$ python -q
>>> import numpy as np
>>> from numpy import linalg as LA
>>> np.set_printoptions(precision=3, suppress=True, linewidth=100, sign=" ")
>>> rnd = lambda a: np.round(a, 3) + 0
>>> F = np.loadtxt("layer8.csv", delimiter=",")
>>> F
array([[-0.3,  0.2, -0.3, -1.4,  0.5, -0.9,  0.2, -0.1,  0.1],
       [ 0.4,  1.2,  0.6, -0.9,  0. , -1.5, -1.2,  0.5,  0.9],
       [-0.1,  0.1, -2.1,  1.2,  0.7,  0.5,  0.5,  0.2, -0.4],
       [ 0.5, -0.3, -0.9,  1.1, -0.3, -0.1,  0.3, -0.5,  0.3],
       [ 0.1, -0.1, -0.2, -0.4, -0.8, -0.1,  1.4,  0.8, -0.8],
       [ 1.3,  0.9,  1.8, -0.1, -1.3,  1. , -1. , -0.9, -1.2],
       [ 0.6,  1.1,  0.5, -0.1,  0.2,  1.7,  0. , -0.2,  0.8],
       [-1.5, -0.2, -1. , -0.6,  0.8, -0.9,  0.5, -0.5,  2. ],
       [-1. , -0.7, -0.4, -0.4,  0.7,  0.1, -0.6, -4.1, -0.2],
       [ 0.3, -1.2,  0.2,  1.3,  0.1,  1.1,  0.2, -0.3, -0.4],
       [-0.3,  0.6,  0.6, -1.8, -0.3,  0.9, -0.7, -0.3,  2.6],
       [ 1.8,  0.4,  1.8, -1.6,  1.5, -1.5, -0.2, -0.8,  0.4],
       [ 0.1,  1.3,  0. , -0.7, -2.5, -0.8,  0.5,  0.2,  0.2]])
>>> A2 = np.array([[3, 9, 8],
...     [-5, -4, 2],
...     [-7, 8, 9],
...     [-5, -6, -9],
...     [-3, 1, -3],
...     [7, -8, -8],
...     [5, -2, -3],
...     [-7, -1, 1],
...     [-5, 2, -1]])
>>> A2 @ F
Traceback (most recent call last):
  File "<python-input-7>", line 1, in <module>
    A2 @ F
    ~~~^~~
ValueError: matmul: Input operand 1 has a mismatch in its core dimension 0, with gufunc signature (n?,k),(k,m?)->(n?,m?) (size 13 is different from 3)
>>> LA.matrix_rank(np.vstack([F, A2.T]))
np.int64(9)
